>>> import numpy as np
>>> from numpy import linalg as LA
>>> np.set_printoptions(precision=4, suppress=True, linewidth=160, sign=" ")
>>> arr = np.load("dump.npy")
>>> print(arr)
[[ -4   4   2  -2]
 [-18  18   9  -9]
 [-12  12   6  -6]]
>>> left, sigma, vt = LA.svd(arr)
>>> print(np.argmax(sigma[:-1] / (sigma[1:] + 1e-6)) + 1)
1
>>> print(sigma.round(4) + 0)
[ 34.7851   0.       0.    ]
>>> other = left[:, :1] @ np.diag(sigma[:1]) @ vt[:1]
>>> print(round(LA.norm(arr - other, 2), 4), round(sigma[1], 4))
0.0 0.0
>>> print(LA.matrix_rank(arr, rtol=0.05))
1
>>> print(round(float(LA.norm(arr - other) / LA.norm(arr)), 4))
0.0
>>> W1 = np.array([[5, 5, 4, 3, 1], [4, 0, 4, 4, 0], [4, 3, 0, 0, 5], [2, 1, 5, 1, 3]])
>>> beta = np.array([-3, 4, -6, -6, -2])
>>> hid = np.maximum(arr @ W1 + beta, 0)
>>> print((hid > 0).mean(axis=0))
[ 0.      0.      0.      0.3333  0.    ]
>>> print(LA.matrix_rank(hid))
1
>>> basis = np.array([[2, 1, 3], [0, 2, 1], [2, 3, 0], [1, 3, 3], [1, 0, 2]])
>>> print(W1 @ basis)
[[ 22  36  31]
 [ 20  28  24]
 [ 13  10  25]
 [ 18  22  16]]
>>> other = np.array([[0, 1], [1, 1]])
>>> basis = np.kron(other, arr)
>>> print(basis.shape)
(6, 8)
>>> print(LA.matrix_rank(basis))
2
>>> print(round(float(LA.norm(basis, 2)), 4), np.round(LA.norm(other, 2) * LA.norm(arr, 2), 4))
56.2834 56.2834
>>> X = np.array([[0, 2, -1], [0, 0, -3], [0, 0, 0]])
>>> rank = LA.matrix_rank(X)
>>> print(rank)
2
>>> null = LA.svd(X)[2][rank:].T
>>> print([int(LA.matrix_rank(np.delete(X, i, axis=0))) for i in range(3)])
[1, 1, 2]
>>> print(null @ null.T)
[[ 1.  0.  0.]
 [ 0.  0.  0.]
 [ 0.  0.  0.]]
>>> print([int(LA.matrix_rank(X[:, :j + 1])) for j in range(3)])
[0, 1, 2]
>>> print(LA.eigvals(X))
[ 0.  0.  0.]
>>> print(np.round(LA.det(2 * X), 4), round(LA.det(X), 4))
0.0 0.0
>>> print(round(LA.det(X.T), 4))
0.0
>>> print(np.kron(np.eye(2, dtype=int), X))
[[ 0  2 -1  0  0  0]
 [ 0  0 -3  0  0  0]
 [ 0  0  0  0  0  0]
 [ 0  0  0  0  2 -1]
 [ 0  0  0  0  0 -3]
 [ 0  0  0  0  0  0]]
>>> print(np.einsum("ii->", X))
0
>>> print(np.einsum("ij,ji->", X, X))
0
>>> print(round(LA.norm(X[0] - X[2]), 4))
2.2361
>>> print(round(float(LA.norm(X) ** 2 / LA.norm(X, 2) ** 2), 4))
1.3201
>>> print(round(LA.norm(X, 1), 4), round(LA.norm(X, np.inf), 4))
4.0 3.0
>>> print(round(LA.norm(X, "nuc"), 4))
5.099
>>> print(np.round(LA.norm(X, 2), 4))
3.2566
>>> print(LA.norm(X, axis=0))
[ 0.      2.      3.1623]
>>> rng = np.random.default_rng(62)
>>> other = X + rng.integers(-2, 3, (3, 2)) @ rng.integers(-2, 3, (2, 3))
>>> print(other)
[[ 1  2  1]
 [ 1  0 -1]
 [-1 -2 -2]]
>>> print(LA.matrix_rank(other - X, tol=1e-8))
2
>>> print(np.abs(other - X).sum(axis=1))
[ 3  3  5]
>>> z = rng.permutation(3)
>>> print(z)
[ 0  1  2]
>>> other = X[z][:, z]
>>> print(np.sort(np.abs(LA.eigvals(other))))
[ 0.  0.  0.]
>>> print(np.diag(other))
[ 0  0  0]
>>> print(np.trace(other))
0
>>> K = np.load("a.npy")
>>> print(K)
[[ 0.3333  0.3333  0.3333]
 [ 0.25    0.75    0.    ]
 [ 0.3333  0.3333  0.3333]]
>>> print(np.round(LA.svd(K, compute_uv=False), 4) + 0)
[ 1.0572  0.4171  0.    ]
>>> K[3]
Traceback (most recent call last):
  File "<python-input-57>", line 1, in <module>
    K[3]
    ~^^^
IndexError: index 3 is out of bounds for axis 0 with size 3
>>> print(K - K[0])
[[ 0.      0.      0.    ]
 [-0.0833  0.4167 -0.3333]
 [ 0.      0.      0.    ]]
>>> print(K.sum(axis=0))
[ 0.9167  1.4167  0.6667]
>>> K[:, 3]
Traceback (most recent call last):
  File "<python-input-60>", line 1, in <module>
    K[:, 3]
    ~^^^^^^
IndexError: index 3 is out of bounds for axis 1 with size 3
>>> print(K @ np.ones(3))
[ 1.  1.  1.]
>>> print(np.round(np.sort(np.abs(LA.eigvals(K)))[::-1], 4) + 0)
[ 1.      0.4167  0.    ]
>>> print(LA.matrix_power(K, 100))
[[ 0.2857  0.5714  0.1429]
 [ 0.2857  0.5714  0.1429]
 [ 0.2857  0.5714  0.1429]]
>>> pr = np.eye(3)[1]
>>> for _ in range(5):
...     pr = pr @ K
...     print(pr.round(4))
... 
[ 0.25  0.75  0.  ]
[ 0.2708  0.6458  0.0833]
[ 0.2795  0.6024  0.1181]
[ 0.2831  0.5843  0.1325]
[ 0.2846  0.5768  0.1386]
>>> f = np.array([5, -4])
>>> print(np.cross(K[0, :3], K[1, :3]))
[-0.25    0.0833  0.1667]
>>> print(np.convolve(K[0], f))
[ 1.6667  0.3333  0.3333 -1.3333]
>>> F = np.load("out18.npy")
>>> print(F)
[[ 0.2005  3.0555  0.717 ]
 [ 0.6081 -1.1946  0.474 ]
 [ 0.9981  1.0776  0.6582]
 [-0.0728 -0.1673 -0.0855]
 [-0.1335  0.2879 -0.0227]
 [ 0.4936  1.708   0.6252]
 [-0.3583  3.8629  0.7206]
 [ 0.8182 -3.5345 -0.3322]
 [-0.0348  1.2646  0.1619]
 [-0.5753 -0.7774 -0.6249]
 [ 0.3909  4.98    1.1355]
 [ 0.5896  1.2473  0.3633]
 [-0.2404 -1.8576 -0.8321]
 [ 0.1755 -1.0646  0.0102]]
>>> basis = F[[11, 4]].astype(float)
>>> for _ in range(6):
...     z = LA.norm(F[:, None] - basis, axis=-1).argmin(axis=1)
...     basis = np.array([F[z == j].mean(axis=0) for j in range(2)])
... 
>>> print(z)
[ 0  1  0  1  1  0  0  1  0  1  0  0  1  1]
>>> print(basis[1] - basis[0])
[-0.2428 -3.6434 -0.8278]
>>> print(np.abs(basis[1] - basis[0]).argmax())
1
>>> print(basis)
[[ 0.3257  2.4566  0.626 ]
 [ 0.0828 -1.1869 -0.2019]]
>>> vec = np.array([3, 5, 3])
>>> h = np.maximum(F @ vec, 0)
>>> print(np.maximum(F @ (3 * vec), 0))
[ 54.09     0.      31.0707   0.       2.9127  35.6892  61.2042   0.      20.1129   0.      88.4376  27.2856   0.       0.    ]
>>> print(F.T @ h)
[  29.0375  332.2875   79.7246]
>>> other = np.array([[2, 1, -5], [4, -2, -5], [-1, 5, 5]])
>>> print(LA.matrix_rank(np.vstack([F, other.T])))
3
>>> print(LA.matrix_rank(F @ other))
3
>>> print(np.vstack([F, other.T]).shape)
(17, 3)
>>> z = rng.permutation(3)
>>> other = F[:, z] * rng.choice([-1, 1], 3)
>>> print(other)
[[ 0.717  -0.2005 -3.0555]
 [ 0.474  -0.6081  1.1946]
 [ 0.6582 -0.9981 -1.0776]
 [-0.0855  0.0728  0.1673]
 [-0.0227  0.1335 -0.2879]
 [ 0.6252 -0.4936 -1.708 ]
 [ 0.7206  0.3583 -3.8629]
 [-0.3322 -0.8182  3.5345]
 [ 0.1619  0.0348 -1.2646]
 [-0.6249  0.5753  0.7774]
 [ 1.1355 -0.3909 -4.98  ]
 [ 0.3633 -0.5896 -1.2473]
 [-0.8321  0.2404  1.8576]
 [ 0.0102 -0.1755  1.0646]]
>>> left, _, vt = LA.svd(F.T @ other)
>>> print(np.round(LA.lstsq(F, other)[0], 4) + 0)
[[ 0. -1.  0.]
 [ 0.  0. -1.]
 [ 1.  0.  0.]]
>>> print(np.round(left @ vt, 4) + 0)
[[ 0. -1.  0.]
 [ 0.  0. -1.]
 [ 1.  0.  0.]]
>>> print(z)
[ 2  0  1]
>>> z = other[:, 2] > np.median(other[:, 2])
>>> f = other[z].mean(axis=0) - other[~z].mean(axis=0)
>>> print((((other - other.mean(axis=0)) @ f > 0) == z).mean())
1.0
>>> print(f)
[-0.8278  0.2428  3.6434]
>>> print(np.argsort(-np.abs(f).round(6), kind="stable"))
[ 2  0  1]
>>> data = np.load("block6.npy")
>>> print(data)
[[ 0.9463 -0.3223  0.0268]
 [ 0.1136  0.2534 -0.9607]
 [-0.3028 -0.9121 -0.2764]]
>>> f = np.array([-1, -3, -1])
>>> other = data + np.outer(f, np.eye(3)[1])
>>> print(other)
[[ 0.9463 -1.3223  0.0268]
 [ 0.1136 -2.7466 -0.9607]
 [-0.3028 -1.9121 -0.2764]]
>>> print(LA.matrix_rank(LA.inv(other) - LA.inv(data), tol=1e-8))
1
>>> print(LA.matrix_rank(other - data))
1
>>> print(round(LA.det(other) / LA.det(data), 4), np.round(1 + LA.solve(data, f)[1], 4))
1.4741 1.4741
>>> q, vecs = LA.qr(data[:, :2])[0], LA.qr(data[:, 2:])[0]
>>> sigma = LA.svd(q.T @ vecs, compute_uv=False)
>>> print(sigma.round(4) + 0)
[ 0.]
>>> print(round(LA.norm(q @ q.T - vecs @ vecs.T, 2), 4))
1.0
>>> M = np.load("m.npy")
>>> print(M)
[[ 2.6897 -4.0215  3.9489]
 [ 1.5027 -0.0115  2.6557]
 [-1.6172  2.0015 -2.386 ]
 [-3.0003  4.9985 -4.2095]
 [-1.9034  2.9905 -2.69  ]
 [ 1.6776 -4.02    2.0805]
 [-1.6059  2.0085 -2.3797]
 [ 0.9126 -3.0262  0.901 ]
 [ 1.6862 -4.0278  2.0767]
 [-1.0701  2.031  -1.5378]
 [ 2.3782 -3.0164  3.6092]
 [ 1.1158 -1.9993  1.478 ]
 [ 3.311  -6.0522  4.4812]
 [ 2.6729 -4.0156  3.8773]
 [-2.1773  3.9714 -2.9948]
 [-1.4174  2.9718 -1.7927]
 [-0.0229  0.0205  0.0374]
 [ 0.2347  0.9817  0.5874]
 [-1.6864  3.9783 -2.0976]
 [ 1.414  -3.0212  1.8006]
 [ 1.5628 -1.9841  2.3988]
 [ 1.0981 -2.0003  1.4812]]
>>> cen = (M - M.mean(axis=0)) / M.std(axis=0)
>>> print(cen.std(axis=0))
[ 1.  1.  1.]
>>> beta = LA.lstsq(np.delete(cen, 0, axis=1), cen[:, 0])[0]
>>> print(beta)
[-0.2288  0.7836]
>>> other = np.c_[M[:, :1] @ np.array([[1]]), np.array([6, 8, 7, 7, 1, 4, 9, 7, 4, 8, 4, 5, 5, 3, 3, 0, 1, 2, 5, 7, 0, 2])]
>>> print(other)
[[ 2.6897  6.    ]
 [ 1.5027  8.    ]
 [-1.6172  7.    ]
 [-3.0003  7.    ]
 [-1.9034  1.    ]
 [ 1.6776  4.    ]
 [-1.6059  9.    ]
 [ 0.9126  7.    ]
 [ 1.6862  4.    ]
 [-1.0701  8.    ]
 [ 2.3782  4.    ]
 [ 1.1158  5.    ]
 [ 3.311   5.    ]
 [ 2.6729  3.    ]
 [-2.1773  3.    ]
 [-1.4174  0.    ]
 [-0.0229  1.    ]
 [ 0.2347  2.    ]
 [-1.6864  5.    ]
 [ 1.414   7.    ]
 [ 1.5628  0.    ]
 [ 1.0981  2.    ]]
>>> print(np.round(LA.lstsq(M, other[:, 0])[0], 4) + 0)
[ 1.  0.  0.]
>>> print(np.round(LA.norm(other - M @ LA.lstsq(M, other)[0], axis=0), 4) + 0)
[  0.      23.8424]
>>> other = arr + rng.integers(-2, 3, (3, 1)) @ rng.integers(-2, 3, (1, 4))
>>> print(other)
[[ -2   5   3  -1]
 [-22  16   7 -11]
 [-12  12   6  -6]]
>>> print(LA.matrix_rank(other - arr, tol=1e-8))
1
>>> m1 = np.load("arr.npy")
>>> print(m1)
[[ 0.2421  1.9647 -0.2836  0.0319]
 [ 0.2421  0.2548  1.9687 -0.0268]
 [ 1.13   -0.1335 -0.144  -1.6385]
 [-1.6143  0.2395  0.152  -1.1462]]
>>> print(round(float(m1[:, 1] @ m1[:, 2]), 4))
-0.0
>>> print(np.round(m1 @ m1.T, 4) + 0)
[[ 4.  0.  0.  0.]
 [ 0.  4.  0.  0.]
 [ 0.  0.  4.  0.]
 [ 0.  0.  0.  4.]]
>>> E = np.load("layer2.npy")
>>> print(E)
[[  3   4   5]
 [  6   7   8]
 [  9  10  11]]
>>> print((E + E.T) / 2)
[[  3.   5.   7.]
 [  5.   7.   9.]
 [  7.   9.  11.]]
>>> print(E @ E)
[[  78   90  102]
 [ 132  153  174]
 [ 186  216  246]]
>>> print(LA.matrix_power(E, 3))
[[ 1692  1962  2232]
 [ 2880  3339  3798]
 [ 4068  4716  5364]]
>>> print(round(np.abs(LA.eigvals(E)).max(), 4))
21.8248
>>> print(np.allclose(E @ E.T, E.T @ E))
False
>>> print(np.allclose(E[:-1].T @ LA.lstsq(E[:-1].T, E[-1])[0], E[-1]))
True
>>> print(np.abs(np.diag(LA.qr(E)[1])) > 1e-9)
[ True  True False]
>>> print(round(float(np.trace(LA.pinv(E) @ E)), 4))
2.0
>>> print(np.unique(E.round(6), axis=0).shape)
(3, 3)
>>> print(np.argsort(-LA.norm(E, axis=0).round(6), kind="stable")[:3])
[ 2  1  0]
>>> print(LA.cond(E) > 100)
True
>>> print(round(float(LA.norm(E, 2) / LA.norm(E)), 4))
0.9994
